$ python -q
>>> import numpy as np
>>> np.set_printoptions(suppress=True, linewidth=100)
>>> rng = np.random.default_rng(592)
>>> X = np.eye(2, dtype=int)[rng.permutation(2)] * np.array([0, 4])
>>> print(X)
[[0 0]
 [0 4]]
>>> print(np.round(np.linalg.norm(X, "nuc"), 3))
4.0
>>> print(X[0] @ X[1])
0
>>> print(np.round(np.linalg.norm(X, 1), 3), round(np.linalg.norm(X, np.inf), 3))
4.0 4.0
>>> print(np.round(np.linalg.norm(X, axis=0), 3))
[0. 4.]
>>> print(np.argsort(-np.linalg.norm(X, axis=0).round(6), kind="stable")[:3])
[1 0]
>>> print(np.linalg.cond(X) > 100)
True
>>> print(round(np.linalg.norm(X, 2) / np.linalg.norm(X), 3))
1.0
>>> U, sigma, Vt = np.linalg.svd(X)
>>> evecs = Vt[:(sigma > 1e-8).sum()]
>>> x0 = X[0] + -1 * X[1] + rng.integers(2) * np.eye(2)[0]
>>> print(x0)
[ 0. -4.]
>>> print(np.allclose(evecs.T @ evecs @ x0, x0))
True
>>> print(np.diag(evecs.T @ evecs))
[0. 1.]
>>> print(round(np.linalg.norm(x0 - evecs.T @ evecs @ x0), 3))
0.0
>>> print(evecs.T @ evecs)
[[0. 0.]
 [0. 1.]]
>>> print(np.linalg.matrix_power(X - np.diag(np.diag(X)), 2))
[[0 0]
 [0 0]]
>>> print(np.linalg.matrix_rank(X - X[0, 0] * np.eye(2)))
1
>>> print(np.prod(np.diag(X)), round(np.linalg.det(X), 3))
0 0.0
>>> print([int(np.linalg.matrix_rank(np.linalg.matrix_power(X, p))) for p in range(1, 3)])
[1, 1]
>>> th = np.deg2rad(60)
>>> A = np.eye(4)
>>> A[np.ix_([3, 2], [3, 2])] = [[np.cos(th), -np.sin(th)], [np.sin(th), np.cos(th)]]
>>> print(A.round(3))
[[ 1.     0.     0.     0.   ]
 [ 0.     1.     0.     0.   ]
 [ 0.     0.     0.5    0.866]
 [ 0.     0.    -0.866  0.5  ]]
>>> x0 = np.array([1, -2, -1, 3])
>>> print(4 - np.linalg.matrix_rank(A - np.eye(4), tol=1e-8))
2
>>> print(np.round(np.linalg.inv(A), 3))
[[ 1.     0.     0.     0.   ]
 [ 0.     1.     0.     0.   ]
 [-0.    -0.     0.5   -0.866]
 [ 0.     0.     0.866  0.5  ]]
>>> print(round(float(np.linalg.norm(x0)), 3), round(float(np.linalg.norm(A @ x0)), 3))
3.873 3.873
>>> q, evecs = np.linalg.qr(A[:, :1])[0], np.linalg.qr(A[:, 1:])[0]
>>> sigma = np.linalg.svd(q.T @ evecs, compute_uv=False)
>>> print(round(np.linalg.norm(q @ q.T - evecs @ evecs.T, 2), 3))
1.0
>>> U, sigma, Vt = np.linalg.svd(A, full_matrices=False)
>>> print(np.round(U.T @ A @ Vt.T, 3) + 0)
[[1. 0. 0. 0.]
 [0. 1. 0. 0.]
 [0. 0. 1. 0.]
 [0. 0. 0. 1.]]
>>> print(np.cumsum(sigma ** 2) / np.sum(sigma ** 2))
[0.25 0.5  0.75 1.  ]
>>> print(np.round(U.T @ U, 3) + 0)
[[1. 0. 0. 0.]
 [0. 1. 0. 0.]
 [0. 0. 1. 0.]
 [0. 0. 0. 1.]]
>>> print(U.shape, sigma.shape, Vt.shape)
(4, 4) (4,) (4, 4)
>>> print(np.round(A.reshape(2, -1), 3))
[[ 1.     0.     0.     0.     0.     1.     0.     0.   ]
 [ 0.     0.     0.5    0.866  0.     0.    -0.866  0.5  ]]
>>> t3 = A.reshape(4, 2, -1)
>>> print(np.einsum("ihd,ihd->ih", t3, t3))
[[1. 0.]
 [1. 0.]
 [0. 1.]
 [0. 1.]]
>>> print(np.round(t3.transpose(1, 0, 2), 3))
[[[ 1.     0.   ]
  [ 0.     1.   ]
  [ 0.     0.   ]
  [ 0.     0.   ]]

 [[ 0.     0.   ]
  [ 0.     0.   ]
  [ 0.5    0.866]
  [-0.866  0.5  ]]]
>>> print(np.round(t3.sum(axis=1), 3))
[[ 1.     0.   ]
 [ 0.     1.   ]
 [ 0.5    0.866]
 [-0.866  0.5  ]]
>>> print(np.einsum("ihd,jhd->hij", t3, t3).shape)
(2, 4, 4)
>>> print(np.round((A + A.T) / 2, 3))
[[1.  0.  0.  0. ]
 [0.  1.  0.  0. ]
 [0.  0.  0.5 0. ]
 [0.  0.  0.  0.5]]
>>> np.linalg.determinant(A)
Traceback (most recent call last):
  File "<python-input-47>", line 1, in <module>
    np.linalg.determinant(A)
    ^^^^^^^^^^^^^^^^^^^^^
AttributeError: module 'numpy.linalg' has no attribute 'determinant'
>>> print(np.allclose(A @ A.T, A.T @ A))
True
>>> W0 = np.load("dump.npy")
>>> print(W0.round(3))
[[0.167 0.333 0.167 0.333]
 [0.25  0.5   0.    0.25 ]
 [0.167 0.333 0.5   0.   ]
 [0.222 0.222 0.222 0.333]]
>>> x0 = np.array([1, 1, 1, 2])
>>> rhs = W0 @ x0
>>> beta, lr = np.zeros(4), 1 / np.linalg.norm(W0, 2) ** 2
>>> for i in range(5):
...     beta -= lr * W0.T @ (W0 @ beta - rhs)
...     if i % 1 == 0: print(i, round(np.linalg.norm(W0 @ beta - rhs), 3))
... 
0 0.276
1 0.253
2 0.233
3 0.216
4 0.201
>>> print(round(float(np.linalg.cond(W0)), 3))
17.413
>>> print(beta.round(3))
[0.961 1.51  0.876 1.366]
>>> arr = np.loadtxt("sample8.csv", delimiter=",")
>>> print(arr.round(3))
[[ 0.804  0.457  0.326 -0.196]
 [ 0.457 -0.065 -0.761  0.457]
 [ 0.326 -0.761  0.457  0.326]
 [-0.196  0.457  0.326  0.804]]
>>> def softmax(z):
...     e = np.exp(z - z.max(axis=-1, keepdims=True))
...     return e / e.sum(axis=-1, keepdims=True)
... 
>>> print(np.round(softmax(arr).sum(axis=1), 3))
[1. 1. 1. 1.]
>>> print(np.round(softmax(arr[0]), 3))
[0.371 0.262 0.23  0.137]
>>> scores = arr @ arr.T / np.sqrt(4)
>>> print(np.round(softmax(scores + np.triu(np.full(scores.shape, -np.inf), 1)), 3))
[[1.    0.    0.    0.   ]
 [0.378 0.622 0.    0.   ]
 [0.274 0.274 0.452 0.   ]
 [0.215 0.215 0.215 0.355]]
>>> print(np.round(softmax(scores), 3))
[[0.355 0.215 0.215 0.215]
 [0.215 0.355 0.215 0.215]
 [0.215 0.215 0.355 0.215]
 [0.215 0.215 0.215 0.355]]
>>> print(softmax(scores).round(6).argmax(axis=1))
[0 1 2 3]
>>> out = np.array([[1, 1], [1, -1]])
>>> mat = np.kron(out, np.kron(out, out))[rng.permutation(8)][:4]
>>> print(mat)
[[ 1 -1 -1  1 -1  1  1 -1]
 [ 1  1 -1 -1  1  1 -1 -1]
 [ 1  1 -1 -1 -1 -1  1  1]
 [ 1  1  1  1  1  1  1  1]]
>>> out = mat / np.linalg.norm(mat, axis=1, keepdims=True)
>>> G = out @ out.T
>>> print(np.round(np.linalg.norm(out, axis=1), 3))
[1. 1. 1. 1.]
>>> print((G - 2 * np.eye(4)).round(6).argmax(axis=1))
[1 0 0 0]
>>> print(np.degrees(np.arccos(np.clip(G[2, 0], -1, 1))))
90.0
>>> print((np.abs(G) > 0.9).astype(int))
[[1 0 0 0]
 [0 1 0 0]
 [0 0 1 0]
 [0 0 0 1]]
>>> out = mat + rng.integers(-2, 3, (4, 1)) @ rng.integers(-2, 3, (1, 8))
>>> print(out)
[[ 3  0  0  0 -1  1  3 -2]
 [ 3  2  0 -2  1  1  1 -2]
 [ 3  2  0 -2 -1 -1  3  0]
 [ 5  3  3 -1  1  1  5 -1]]
>>> print(np.abs(out - mat).sum(axis=1))
[ 8  8  8 16]
>>> print(np.linalg.matrix_rank(out - mat, tol=1e-8))
1
>>> print(np.round(np.linalg.svd(out - mat, compute_uv=False), 3) + 0)
[9.165 0.    0.    0.   ]
>>> f = np.array([-5, -3, 4])
>>> print(np.correlate(out[0], out[1], "full"))
[ -6   3   3   3  -4  -3   0  16   4  -1 -10   3   9   5  -6]
>>> print(np.convolve(out[0], f))
[-15  -9  12   0   5  -2 -22   5  18  -8]
>>> print(np.cross(out[0, :3], out[1, :3]))
[0 0 6]
>>> f = np.array([-3, -1])
>>> print(np.correlate(mat[2], mat[3], "full"))
[ 1  2  1  0 -1 -2 -1  0 -1 -2 -1  0  1  2  1]
>>> w, evecs = np.linalg.eig(arr)
>>> print(w.round(3))
[ 1. -1.  1.  1.]
>>> print(np.round(np.sort(np.linalg.eigvals(arr @ arr)), 3))
[1. 1. 1. 1.]
>>> print(np.round(arr @ evecs[:, 0] - w[0] * evecs[:, 0], 3) + 0)
[0. 0. 0. 0.]
>>> print(round(np.prod(w), 3))
-1.0
>>> M = np.array([[-2.4, -2.5, 0.3],
...     [-1.1, 0.5, -0.9],
...     [-1.6, -1.1, 0.3],
...     [-1.4, -1.0, 0.1],
...     [-0.4, -1.3, 0.9],
...     [-1.7, -1.3, -1.4],
...     [0.6, 1.3, -1.7],
...     [-0.7, -0.5, 1.1],
...     [1.4, 1.1, -0.3],
...     [1.3, 1.4, 1.8],
...     [0.1, 1.8, 0.1],
...     [0.2, -0.2, -0.5],
...     [0.4, -1.2, -0.2],
...     [0.3, -0.5, 1.3],
...     [-0.8, 0.7, 0.4],
...     [-0.1, 0.1, 1.0],
...     [-0.2, 0.9, -0.1],
...     [0.5, 0.6, 1.5]])
>>> M[9] *= 5
>>> print(M)
[[-2.4 -2.5  0.3]
 [-1.1  0.5 -0.9]
 [-1.6 -1.1  0.3]
 [-1.4 -1.   0.1]
 [-0.4 -1.3  0.9]
 [-1.7 -1.3 -1.4]
 [ 0.6  1.3 -1.7]
 [-0.7 -0.5  1.1]
 [ 1.4  1.1 -0.3]
 [ 6.5  7.   9. ]
 [ 0.1  1.8  0.1]
 [ 0.2 -0.2 -0.5]
 [ 0.4 -1.2 -0.2]
 [ 0.3 -0.5  1.3]
 [-0.8  0.7  0.4]
 [-0.1  0.1  1. ]
 [-0.2  0.9 -0.1]
 [ 0.5  0.6  1.5]]
>>> G = np.cov(M, rowvar=False)
>>> print(np.round(np.linalg.eigvalsh(G)[::-1], 3))
[11.176  1.331  0.341]
>>> print(np.round(np.median(M, axis=0), 3))
[-0.15 -0.05  0.2 ]
>>> print(G.shape)
(3, 3)
>>> print(round(float(np.corrcoef(M[:, 0], M[:, 1])[0, 1]), 3))
0.9
>>> print(np.round(np.polyfit(M[:, 0], M[:, 1], 1), 3))
[0.964 0.266]
>>> feats = 3 * np.eye(4) + np.ones((4, 4))
>>> print(feats)
[[4. 1. 1. 1.]
 [1. 4. 1. 1.]
 [1. 1. 4. 1.]
 [1. 1. 1. 4.]]
>>> print(np.allclose(feats, feats.T))
True
>>> print(np.allclose(feats @ feats.T, feats.T @ feats))
True
>>> print(np.trace(feats))
16.0
>>> out = np.array([[0, 2, -2, -1], [-2, 0, 1, 2], [-1, -2, -2, 0], [1, 0, 2, -2]])
>>> out[-1] = out[0]
>>> E = out + 0.05 * np.eye(4)
>>> print(E)
[[ 0.05  2.   -2.   -1.  ]
 [-2.    0.05  1.    2.  ]
 [-1.   -2.   -1.95  0.  ]
 [ 0.    2.   -2.   -0.95]]
>>> out = np.linalg.invert(E)
Traceback (most recent call last):
  File "<python-input-109>", line 1, in <module>
    out = np.linalg.invert(E)
          ^^^^^^^^^^^^^^^^
AttributeError: module 'numpy.linalg' has no attribute 'invert'
>>> out = np.linalg.inv(E)
>>> print(np.allclose(out, E.T))
False
>>> print(round(float(np.linalg.slogdet(E)[0]), 3))
-1.0
>>> print((np.abs(out) > 1e-9).astype(int))
[[1 1 1 1]
 [1 1 1 1]
 [1 1 1 1]
 [1 1 1 1]]
>>> x0 = np.array([0, 2, -1])
>>> rhs = M @ x0
>>> print(rhs.round(3))
[-5.3  1.9 -2.5 -2.1 -3.5 -1.2  4.3 -2.1  2.5  5.   3.5  0.1 -2.2 -2.3  1.  -0.8  1.9 -0.3]
>>> print(np.round(np.linalg.solve(M.T @ M, M.T @ rhs), 3) + 0)
[ 0.  2. -1.]
>>> rhs = rhs + 0.3 * rng.normal(size=18)
>>> print(rhs.round(3))
[-5.168  1.81  -2.607 -1.784 -3.08  -1.12   4.193 -1.729  2.583  4.959  3.132  0.1   -1.984 -2.551
  0.659 -1.144  2.103 -0.414]
>>> beta, *_ = np.linalg.lstsq(M, rhs)
>>> print([round(float(np.linalg.norm(np.linalg.solve(M.T @ M + lam * np.eye(3), M.T @ rhs))), 2) for lam in (0, 1, 10, 100)])
[2.12, 2.0, 1.41, 0.47]
>>> print(beta.round())
[ 0.  2. -1.]
>>> print(np.round(M.T @ (rhs - M @ beta), 3) + 0)
[0. 0. 0.]
>>> print(beta.round(3))
[ 0.073  1.879 -0.974]
